% python3 -q
>>> import numpy as np
>>> from numpy import linalg as LA
>>> np.set_printoptions(suppress=True, linewidth=200)
>>> def rnd(a):
...     return np.round(a, 2) + 0
... 
>>> K = np.array([[2, 3, 0, 7, 3, 0],
...     [5, 1, 0, 1, 4, 0],
...     [3, 6, 1, 2, 0, 5],
...     [6, 9, 9, 1, 2, 0],
...     [6, 5, 4, 0, 8, 7],
...     [3, 2, 2, 0, 5, 6],
...     [7, 1, 2, 8, 5, 8],
...     [2, 3, 3, 8, 0, 5],
...     [3, 4, 4, 8, 2, 1],
...     [8, 1, 9, 0, 1, 0]])
>>> K[4] = K[9]
>>> print(K)
[[2 3 0 7 3 0]
 [5 1 0 1 4 0]
 [3 6 1 2 0 5]
 [6 9 9 1 2 0]
 [8 1 9 0 1 0]
 [3 2 2 0 5 6]
 [7 1 2 8 5 8]
 [2 3 3 8 0 5]
 [3 4 4 8 2 1]
 [8 1 9 0 1 0]]
>>> O, Rm = LA.qr(K)
>>> print(rnd(O.T @ O))
[[1. 0. 0. 0. 0. 0.]
 [0. 1. 0. 0. 0. 0.]
 [0. 0. 1. 0. 0. 0.]
 [0. 0. 0. 1. 0. 0.]
 [0. 0. 0. 0. 1. 0.]
 [0. 0. 0. 0. 0. 1.]]
>>> print(O.shape, Rm.shape)
(10, 6) (6, 6)
>>> print(rnd(abs(Rm[0, 0])), rnd(LA.norm(K[:, 0])))
16.52 16.52
>>> print(rnd(O @ Rm))
[[2. 3. 0. 7. 3. 0.]
 [5. 1. 0. 1. 4. 0.]
 [3. 6. 1. 2. 0. 5.]
 [6. 9. 9. 1. 2. 0.]
 [8. 1. 9. 0. 1. 0.]
 [3. 2. 2. 0. 5. 6.]
 [7. 1. 2. 8. 5. 8.]
 [2. 3. 3. 8. 0. 5.]
 [3. 4. 4. 8. 2. 1.]
 [8. 1. 9. 0. 1. 0.]]
>>> x = np.array([-1, 2, 3, -3, -2, -1])
>>> h = np.maximum(K @ x, 0)
>>> print(rnd(np.tanh(K @ x)))
[-1.   -1.    0.76  1.    1.   -1.   -1.   -1.   -1.    1.  ]
>>> print(K.T @ h)
[499 332 631  34 102   5]
>>> print(np.maximum(K @ (3 * x), 0))
[ 0  0  3 96 57  0  0  0  0 57]
>>> print(h)
[ 0  0  1 32 19  0  0  0  0 19]
